% python3 -q
>>> import numpy as np
>>> np.set_printoptions(precision=1, suppress=True, linewidth=160)
>>> X = np.loadtxt("mat.csv", delimiter=",")
>>> X
array([[-0.6, -1.2, -0.3],
       [ 1. ,  1.6,  0.3],
       [ 0.2,  0.5,  0.1],
       [-4.2, -7.3, -1.5],
       [ 3.7,  5.9,  1. ],
       [-0.6, -1.2, -0.2],
       [ 3.7,  6.1,  1.1],
       [ 0.6,  1. ,  0.3],
       [ 2.3,  4. ,  0.7],
       [-1.4, -2.5, -0.6],
       [ 0.7,  1.1,  0.3],
       [-0.4, -0.6, -0.3],
       [ 2.3,  3.9,  0.7],
       [ 0. ,  0. , -0.1],
       [ 5. ,  8. ,  1.5],
       [-0.5, -0.8, -0.1],
       [ 0.9,  1.8,  0.3],
       [ 9. , 14.5,  3. ],
       [-1.5, -2.7, -0.5],
       [-2.3, -4. , -0.9],
       [ 1.5,  2.6,  0.4],
       [-1.1, -1.9, -0.2],
       [-0.9, -1.7, -0.4],
       [ 1.1,  1.9,  0.4],
       [-1.2, -1.7, -0.5],
       [ 1.2,  2.5,  0.4],
       [ 3.9,  6.7,  1.4],
       [ 4.7,  8. ,  1.6],
       [-3.8, -6.4, -1.2],
       [-1.1, -1.7, -0.3],
       [-2. , -3.2, -0.7]])
>>> left, s, VT = np.linalg.svd(X)
>>> s
array([30.5,  0.6,  0.5])
>>> other = left[:, :1] @ np.diag(s[:1]) @ VT[:1]
>>> round(float(np.abs(X - other).max()), 1)
0.2
>>> other.round(1) + 0
array([[-0.7, -1.2, -0.2],
       [ 1. ,  1.6,  0.3],
       [ 0.3,  0.5,  0.1],
       [-4.4, -7.2, -1.4],
       [ 3.6,  5.9,  1.2],
       [-0.7, -1.1, -0.2],
       [ 3.7,  6.1,  1.2],
       [ 0.6,  1. ,  0.2],
       [ 2.4,  3.9,  0.8],
       [-1.5, -2.5, -0.5],
       [ 0.7,  1.1,  0.2],
       [-0.4, -0.6, -0.1],
       [ 2.3,  3.9,  0.8],
       [ 0. ,  0. ,  0. ],
       [ 4.9,  8.1,  1.6],
       [-0.5, -0.8, -0.2],
       [ 1. ,  1.7,  0.3],
       [ 8.8, 14.6,  2.9],
       [-1.6, -2.6, -0.5],
       [-2.4, -4. , -0.8],
       [ 1.5,  2.6,  0.5],
       [-1.1, -1.9, -0.4],
       [-1. , -1.7, -0.3],
       [ 1.1,  1.9,  0.4],
       [-1.1, -1.8, -0.4],
       [ 1.4,  2.4,  0.5],
       [ 4. ,  6.7,  1.3],
       [ 4.8,  8. ,  1.6],
       [-3.8, -6.4, -1.3],
       [-1. , -1.7, -0.3],
       [-2. , -3.2, -0.6]])
